% ipython --no-banner

In [1]: import numpy as np

In [2]: import numpy.linalg as la

In [3]: np.set_printoptions(precision=2, suppress=True, linewidth=140)

In [4]: def rd(a):
   ...:     return np.round(a, 2) + 0
   ...: 

In [5]: u = np.array([-7, 2, -3, 1, 4, -8, -2, -8, 0, 4, -3])

In [6]: M = np.array([np.roll(u, i) for i in range(11)])

In [7]: M
Out[7]: 
array([[-7,  2, -3,  1,  4, -8, -2, -8,  0,  4, -3],
       [-3, -7,  2, -3,  1,  4, -8, -2, -8,  0,  4],
       [ 4, -3, -7,  2, -3,  1,  4, -8, -2, -8,  0],
       [ 0,  4, -3, -7,  2, -3,  1,  4, -8, -2, -8],
       [-8,  0,  4, -3, -7,  2, -3,  1,  4, -8, -2],
       [-2, -8,  0,  4, -3, -7,  2, -3,  1,  4, -8],
       [-8, -2, -8,  0,  4, -3, -7,  2, -3,  1,  4],
       [ 4, -8, -2, -8,  0,  4, -3, -7,  2, -3,  1],
       [ 1,  4, -8, -2, -8,  0,  4, -3, -7,  2, -3],
       [-3,  1,  4, -8, -2, -8,  0,  4, -3, -7,  2],
       [ 2, -3,  1,  4, -8, -2, -8,  0,  4, -3, -7]])

In [8]: x0 = np.array([0, -3, 3, -3, -3, 2, 0, -1, 2, 3, -2])

In [9]: h = np.maximum(M @ x0, 0)

In [10]: rd(np.tanh(M @ x0))
Out[10]: array([-1.,  1., -1., -1.,  1.,  1., -1.,  1., -1., -1.,  1.])

In [11]: h
Out[11]: array([ 0, 19,  0,  0, 33, 40,  0, 50,  0,  0, 33])

In [12]: W1 = np.array([[1, -2, -1],
    ...:     [0, 5, 4],
    ...:     [2, 4, 4],
    ...:     [3, 4, 4],
    ...:     [-1, -2, 4],
    ...:     [-4, -5, 2],
    ...:     [-3, -4, -1],
    ...:     [0, 5, -4],
    ...:     [2, -1, 4],
    ...:     [1, 1, 5],
    ...:     [5, 2, 3]])

In [13]: coef = np.array([6, 2, 2])

In [14]: H = np.maximum(M @ W1 + coef, 0)

In [15]: (H > 0).astype(int)
Out[15]: 
array([[1, 1, 1],
       [1, 0, 0],
       [0, 0, 0],
       [0, 0, 0],
       [0, 1, 0],
       [1, 0, 0],
       [1, 1, 0],
       [0, 0, 0],
       [0, 0, 0],
       [1, 1, 0],
       [1, 1, 0]])

In [16]: H
Out[16]: 
array([[19, 16, 54],
       [ 9,  0,  0],
       [ 0,  0,  0],
       [ 0,  0,  0],
       [ 0, 27,  0],
       [ 7,  0,  0],
       [26, 33,  0],
       [ 0,  0,  0],
       [ 0,  0,  0],
       [18, 61,  0],
       [32, 40,  0]])

In [17]: Z = np.array([[0, 3], [0, 3], [0, 0]])

In [18]: H @ Z
Out[18]: 
array([[  0, 105],
       [  0,  27],
       [  0,   0],
       [  0,   0],
       [  0,  81],
       [  0,  21],
       [  0, 177],
       [  0,   0],
       [  0,   0],
       [  0, 237],
       [  0, 216]])

In [19]: W1 @ Z
Out[19]: 
array([[  0,  -3],
       [  0,  15],
       [  0,  18],
       [  0,  21],
       [  0,  -9],
       [  0, -27],
       [  0, -21],
       [  0,  15],
       [  0,   3],
       [  0,   6],
       [  0,  21]])

In [20]: x0 = np.array([3, 1, 3])

In [21]: y = H @ x0

In [22]: y
Out[22]: array([235,  27,   0,   0,  27,  21, 111,   0,   0, 115, 136])

In [23]: rd(la.pinv(H) @ H)
Out[23]: 
array([[1., 0., 0.],
       [0., 1., 0.],
       [0., 0., 1.]])

In [24]: rd(la.lstsq(H, y)[0])
Out[24]: array([3., 1., 3.])

In [25]: la.solve(H, y)
LinAlgError: Last 2 dimensions of the array must be square


In [26]: rng = np.random.default_rng(21)

In [27]: y = y + 0.1 * rng.normal(size=11)

In [28]: rd(y)
Out[28]: array([235.04,  27.15,  -0.18,   0.17,  27.  ,  20.92, 110.92,  -0.11,  -0.02, 115.08, 136.06])

In [29]: coef, *_ = la.lstsq(H, y)

In [30]: coef.round()
Out[30]: array([3., 1., 3.])

In [31]: rd(coef)
Out[31]: array([3., 1., 3.])

In [32]: [round(float(la.norm(la.solve(H.T @ H + lam * np.eye(3), H.T @ y))), 2) for lam in (0, 1, 10, 100)]
Out[32]: [4.36, 4.36, 4.34, 4.19]

In [33]: rd(H.T @ (y - H @ coef))
Out[33]: array([0., 0., 0.])

In [34]: rd(la.norm(y - H @ coef))
Out[34]: np.float64(0.34)

In [35]: lab = rng.permutation(11)

In [36]: lab
Out[36]: array([ 2,  6,  0,  1,  4,  9, 10,  3,  8,  5,  7])

In [37]: Y = M[lab][:, lab]

In [38]: rd(np.sort(np.abs(la.eigvals(Y))))
Out[38]: array([ 6.61,  6.61,  9.01,  9.01, 12.49, 12.49, 19.44, 19.44, 20.  , 20.95, 20.95])

In [39]: Y
Out[39]: 
array([[-7,  4,  4, -3, -3, -8,  0,  2, -2,  1, -8],
       [-8, -7, -8, -2,  4,  1,  4,  0, -3, -3,  2],
       [-3, -2, -7,  2,  4,  4, -3,  1,  0, -8, -8],
       [ 2, -8, -3, -7,  1,  0,  4, -3, -8,  4, -2],
       [ 4, -3, -8,  0, -7, -8, -2, -3,  4,  2,  1],
       [ 4,  0, -3,  1, -2, -7,  2, -8, -3, -8,  4],
       [ 1, -8,  2, -3, -8, -3, -7,  4,  4, -2,  0],
       [-3,  1,  0,  4,  2, -2, -8, -7, -8, -3,  4],
       [-8,  4,  1,  4, -8,  2, -3, -2, -7,  0, -3],
       [ 0,  2, -2, -8, -3,  4, -8,  4,  1, -7, -3],
       [-2, -3,  4, -8,  0, -3,  1, -8,  2,  4, -7]])

In [40]: np.allclose(Y, M)
Out[40]: False

In [41]: mat = np.load("block19.npy")

In [42]: mat
Out[42]: 
array([[ 0.38,  0.71,  0.73,  0.01,  0.74,  0.01,  0.34, -0.08,  0.74,  0.72,  0.73],
       [ 0.77,  1.48,  1.5 ,  0.01,  1.46,  0.  ,  0.72,  0.02,  1.46,  1.47,  1.49],
       [-0.08, -0.24, -0.2 , -0.02, -0.22, -0.01, -0.09,  0.05, -0.19, -0.19, -0.18],
       [ 0.53,  1.07,  1.08,  0.03,  1.06,  0.03,  0.52, -0.02,  1.08,  1.03,  1.06],
       [ 0.97,  1.91,  1.88,  0.04,  1.89, -0.01,  0.95,  0.  ,  1.92,  1.91,  1.9 ],
       [-0.29, -0.61, -0.6 , -0.04, -0.62,  0.  , -0.3 , -0.01, -0.59, -0.56, -0.62],
       [-0.38, -0.74, -0.71,  0.04, -0.72,  0.02, -0.35,  0.  , -0.74, -0.75, -0.75],
       [ 1.03,  2.11,  2.09, -0.02,  2.09,  0.01,  1.07, -0.03,  2.1 ,  2.1 ,  2.13],
       [-0.17, -0.4 , -0.4 , -0.03, -0.36,  0.01, -0.23, -0.02, -0.36, -0.4 , -0.38],
       [-0.78, -1.54, -1.57, -0.01, -1.58,  0.  , -0.76,  0.02, -1.56, -1.56, -1.56],
       [-1.35, -2.74, -2.78,  0.  , -2.72, -0.03, -1.4 ,  0.01, -2.74, -2.77, -2.73],
       [-0.67, -1.3 , -1.28, -0.01, -1.31,  0.04, -0.67, -0.02, -1.29, -1.31, -1.29],
       [-0.79, -1.57, -1.55,  0.03, -1.53, -0.04, -0.79, -0.04, -1.51, -1.53, -1.57],
       [ 1.68,  3.37,  3.38, -0.02,  3.36,  0.  ,  1.67, -0.01,  3.37,  3.38,  3.38]])

In [43]: t = np.radians(180)

In [44]: R = np.eye(11)

In [45]: R[8, 8] = R[0, 0] = np.cos(t)

In [46]: R[8, 0], R[0, 8] = -np.sin(t), np.sin(t)

In [47]: rd(R)
Out[47]: 
array([[-1.,  0.,  0.,  0.,  0.,  0.,  0.,  0.,  0.,  0.,  0.],
       [ 0.,  1.,  0.,  0.,  0.,  0.,  0.,  0.,  0.,  0.,  0.],
       [ 0.,  0.,  1.,  0.,  0.,  0.,  0.,  0.,  0.,  0.,  0.],
       [ 0.,  0.,  0.,  1.,  0.,  0.,  0.,  0.,  0.,  0.,  0.],
       [ 0.,  0.,  0.,  0.,  1.,  0.,  0.,  0.,  0.,  0.,  0.],
       [ 0.,  0.,  0.,  0.,  0.,  1.,  0.,  0.,  0.,  0.,  0.],
       [ 0.,  0.,  0.,  0.,  0.,  0.,  1.,  0.,  0.,  0.,  0.],
       [ 0.,  0.,  0.,  0.,  0.,  0.,  0.,  1.,  0.,  0.,  0.],
       [ 0.,  0.,  0.,  0.,  0.,  0.,  0.,  0., -1.,  0.,  0.],
       [ 0.,  0.,  0.,  0.,  0.,  0.,  0.,  0.,  0.,  1.,  0.],
       [ 0.,  0.,  0.,  0.,  0.,  0.,  0.,  0.,  0.,  0.,  1.]])

In [48]: Y = mat @ R.T

In [49]: np.allclose(la.norm(mat, axis=1), la.norm(Y, axis=1))
Out[49]: True

In [50]: np.allclose(mat @ mat.T, Y @ Y.T)
Out[50]: True

In [51]: rd(np.abs(Y - mat).max(axis=0))
Out[51]: array([3.36, 0.  , 0.  , 0.  , 0.  , 0.  , 0.  , 0.  , 6.74, 0.  , 0.  ])

In [52]: rd(la.det(R)), np.trace(R)
Out[52]: (np.float64(1.0), np.float64(7.0))
